$ python3 -q
>>> import numpy as np
>>> import numpy.linalg as la
>>> np.set_printoptions(precision=1, suppress=True, linewidth=120)
>>> rnd = lambda a: np.round(a, 1) + 0
>>> u = np.array([-3, 3, 0, 0, 2, -2, 0, 3, 1])
>>> W0 = 3 * np.eye(9) + np.outer(u, u)
>>> W0
array([[12., -9.,  0.,  0., -6.,  6.,  0., -9., -3.],
       [-9., 12.,  0.,  0.,  6., -6.,  0.,  9.,  3.],
       [ 0.,  0.,  3.,  0.,  0.,  0.,  0.,  0.,  0.],
       [ 0.,  0.,  0.,  3.,  0.,  0.,  0.,  0.,  0.],
       [-6.,  6.,  0.,  0.,  7., -4.,  0.,  6.,  2.],
       [ 6., -6.,  0.,  0., -4.,  7.,  0., -6., -2.],
       [ 0.,  0.,  0.,  0.,  0.,  0.,  3.,  0.,  0.],
       [-9.,  9.,  0.,  0.,  6., -6.,  0., 12.,  3.],
       [-3.,  3.,  0.,  0.,  2., -2.,  0.,  3.,  4.]])
>>> w, V = la.eigh(W0)
>>> (w > 1e-8).sum(), (w < -1e-8).sum()
(np.int64(9), np.int64(0))
>>> rnd(V @ np.diag(w) @ V.T)
array([[12., -9.,  0.,  0., -6.,  6.,  0., -9., -3.],
       [-9., 12.,  0.,  0.,  6., -6.,  0.,  9.,  3.],
       [ 0.,  0.,  3.,  0.,  0.,  0.,  0.,  0.,  0.],
       [ 0.,  0.,  0.,  3.,  0.,  0.,  0.,  0.,  0.],
       [-6.,  6.,  0.,  0.,  7., -4.,  0.,  6.,  2.],
       [ 6., -6.,  0.,  0., -4.,  7.,  0., -6., -2.],
       [ 0.,  0.,  0.,  0.,  0.,  0.,  3.,  0.,  0.],
       [-9.,  9.,  0.,  0.,  6., -6.,  0., 12.,  3.],
       [-3.,  3.,  0.,  0.,  2., -2.,  0.,  3.,  4.]])
>>> rnd(la.eigvalsh(W0 @ W0))
array([   9.,    9.,    9.,    9.,    9.,    9.,    9.,    9., 1521.])
>>> rnd(V.T @ W0 @ V)
array([[ 3.,  0.,  0.,  0.,  0.,  0.,  0.,  0.,  0.],
       [ 0.,  3.,  0.,  0.,  0.,  0.,  0.,  0.,  0.],
       [ 0.,  0.,  3.,  0.,  0.,  0.,  0.,  0.,  0.],
       [ 0.,  0.,  0.,  3.,  0.,  0.,  0.,  0.,  0.],
       [ 0.,  0.,  0.,  0.,  3.,  0.,  0.,  0.,  0.],
       [ 0.,  0.,  0.,  0.,  0.,  3.,  0.,  0.,  0.],
       [ 0.,  0.,  0.,  0.,  0.,  0.,  3.,  0.,  0.],
       [ 0.,  0.,  0.,  0.,  0.,  0.,  0.,  3.,  0.],
       [ 0.,  0.,  0.,  0.,  0.,  0.,  0.,  0., 39.]])
>>> print(rnd(w.sum()), np.trace(W0))
63.0 63.0
>>> rnd(la.svd(W0, compute_uv=False))
array([39.,  3.,  3.,  3.,  3.,  3.,  3.,  3.,  3.])
>>> rnd(la.eigvalsh(W0 + -2 * np.eye(9)))
array([ 1.,  1.,  1.,  1.,  1.,  1.,  1.,  1., 37.])
>>> rnd(w)
array([ 3.,  3.,  3.,  3.,  3.,  3.,  3.,  3., 39.])
>>> x0 = np.array([1, -1, -1, 1, 1, 2, 0, 2, -1])
>>> h1 = np.maximum(W0 @ x0, 0)
>>> np.maximum(W0 @ x0, 0) - np.maximum(-W0 @ x0, 0)
array([ 12., -12.,  -3.,   3.,  -3.,  12.,   0.,  -3.,  -6.])
>>> W0.T @ h1
array([ 216., -180.,    0.,    9., -120.,  156.,    0., -180.,  -60.])
>>> W0 * (h1 > 1e-9)[:, None]
array([[12., -9.,  0.,  0., -6.,  6.,  0., -9., -3.],
       [-0.,  0.,  0.,  0.,  0., -0.,  0.,  0.,  0.],
       [ 0.,  0.,  0.,  0.,  0.,  0.,  0.,  0.,  0.],
       [ 0.,  0.,  0.,  3.,  0.,  0.,  0.,  0.,  0.],
       [-0.,  0.,  0.,  0.,  0., -0.,  0.,  0.,  0.],
       [ 6., -6.,  0.,  0., -4.,  7.,  0., -6., -2.],
       [ 0.,  0.,  0.,  0.,  0.,  0.,  0.,  0.,  0.],
       [-0.,  0.,  0.,  0.,  0., -0.,  0.,  0.,  0.],
       [-0.,  0.,  0.,  0.,  0., -0.,  0.,  0.,  0.]])
>>> x0 = np.array([2, -2, -2, 3, -8, -3, -6, -3, 8])
>>> rhs = W0 @ x0
>>> c, lr = np.zeros(9), 1 / la.norm(W0, 2) ** 2
>>> for i in range(250):
...     c -= lr * W0.T @ (W0 @ c - rhs)
...     if i % 50 == 0: print(i, round(la.norm(W0 @ c - rhs), 1))
... 
0 40.9
50 30.4
100 22.6
150 16.8
200 12.5
>>> rnd(la.cond(W0))
np.float64(13.0)
>>> print(rnd(c))
[ 2.  -2.  -1.5  2.3 -6.5 -2.  -4.6 -2.8  6. ]
>>> x0 = np.ones(9)
>>> for _ in range(7):
...     x0 = W0 @ x0
...     x0 /= la.norm(x0)
...     print(round(x0 @ W0 @ x0, 1))
... 
35.3
39.0
39.0
39.0
39.0
39.0
39.0
>>> rnd(x0)
array([-0.5,  0.5,  0. ,  0. ,  0.3, -0.3,  0. ,  0.5,  0.2])
>>> print(rnd(la.eigvalsh(W0)[-1]))
39.0
>>> Uu, sv, Vt = la.svd(W0)
>>> np.argmax(sv[:-1] / (sv[1:] + 1e-6)) + 1
np.int64(1)
>>> rnd(sv)
array([39.,  3.,  3.,  3.,  3.,  3.,  3.,  3.,  3.])
>>> other = Uu[:, :1] @ np.diag(sv[:1]) @ Vt[:1]
>>> print(np.abs(W0 - other).max())
3.0
>>> la.matrix_rank(W0, rtol=0.05)
np.int64(9)
>>> print(rnd(la.norm(W0 - other, 2)), rnd(sv[1]))
3.0 3.0
>>> arr = np.loadtxt("test9.csv", delimiter=",")
>>> arr
array([[ 2.5, -3.8,  1.6, -0.2, -0.4, -0.2,  1.2,  0.3,  0.5],
       [-0.1,  3.7,  1.2,  0.5, -0.9, -0.1,  2.5,  0.1,  1.5],
       [ 1.8, -1.4, -2.8, -0.9,  1.6, -1.4, -1.3, -1.1, -1.9],
       [-1.1, -2.7, -0.6,  3. , -1.9, -0.9,  0.9, -1.5, -0.1],
       [ 1.1,  2.9, -2. , -0.4,  0.3,  1.4, -1.2, -1.4,  2.4],
       [ 1.5,  2. ,  1.1,  1. , -0.3,  3.3, -1.7,  1.5,  0.9],
       [-2.7, -1.9, -1.5, -0.6, -1.4, -1.5,  0.3, -0.7, -2.6],
       [-1.5, -2.3,  1.3, -1.5,  1.3, -3.1, -0.5,  1.4,  0.7],
       [ 0.3,  0.5,  3.7,  1.1, -0.6, -1.3, -1.9, -0.9,  1.8],
       [ 0.8,  0. , -0.8, -1.9, -1.3, -2.1,  2.6,  2.4,  1.1],
       [-3.2, -0.2, -1.6,  2.4,  1. , -0.9,  1.2, -0.3, -1.8],
       [ 0.7,  1.8, -2.2,  2.7,  0.2, -0.7,  0. ,  0. , -2.9],
       [ 0.5, -0.5,  1.2,  2.7,  3.3,  1.6, -0.1, -1.1, -0.7],
       [-1.2, -2. ,  2.7,  1.6,  0.5,  0.1,  2.1,  0.4,  2.3],
       [ 1.4, -1.2, -2.5,  3.3, -1.4, -0.2,  0.3,  1.7,  0.3],
       [ 0.5, -4.4, -0.1,  0.2, -0.8,  0.6,  0.5,  1.9,  0.7],
       [-3.6, -0.5,  0.2,  0. , -0.5,  0.1,  1. , -1.6,  2.8],
       [-0.8,  1.3, -0.1, -3.3, -2.8, -0.5,  0.4, -0.5,  1.8],
       [-2.3,  0.2, -1.8, -1.1,  0.9,  1.2,  1.7,  2.7, -1.7],
       [ 1.5, -0.8,  0.7,  2. , -1.3,  1.5, -1.5,  0.1,  3.4],
       [ 2.1, -0.8, -1.3, -3. ,  2.4, -0.2, -0.1,  0.9, -1.5],
       [-4.2, -0.8, -1.3, -0.8, -0.2, -0.4, -1.7, -0.2,  1.3],
       [-1.1, -2.6, -0.8,  0.5, -1.3, -0.2,  0.9,  2.3,  2.8]])
>>> u = np.array([1, 3])
>>> rnd(np.polyval(u, arr[7]))
array([ 1.5,  0.7,  4.3,  1.5,  4.3, -0.1,  2.5,  4.4,  3.7])
>>> rnd(np.correlate(arr[7], arr[5], "full"))
array([ -1.4,  -4.3,   0.3,  -0.4, -10.4,   5.2, -16.6,   6.3, -14. ,  -3.2,   0.9,  -1.7,  -3.6,  -3.4,   2.8,   3.5,
         1. ])
>>> rnd(np.cross(arr[7, :3], arr[5, :3]))
array([-5.1,  3.6,  0.4])
>>> print(rnd(np.convolve(arr[7], u)))
[-1.5 -6.8 -5.6  2.4 -3.2  0.8 -9.8 -0.1  4.9  2.1]
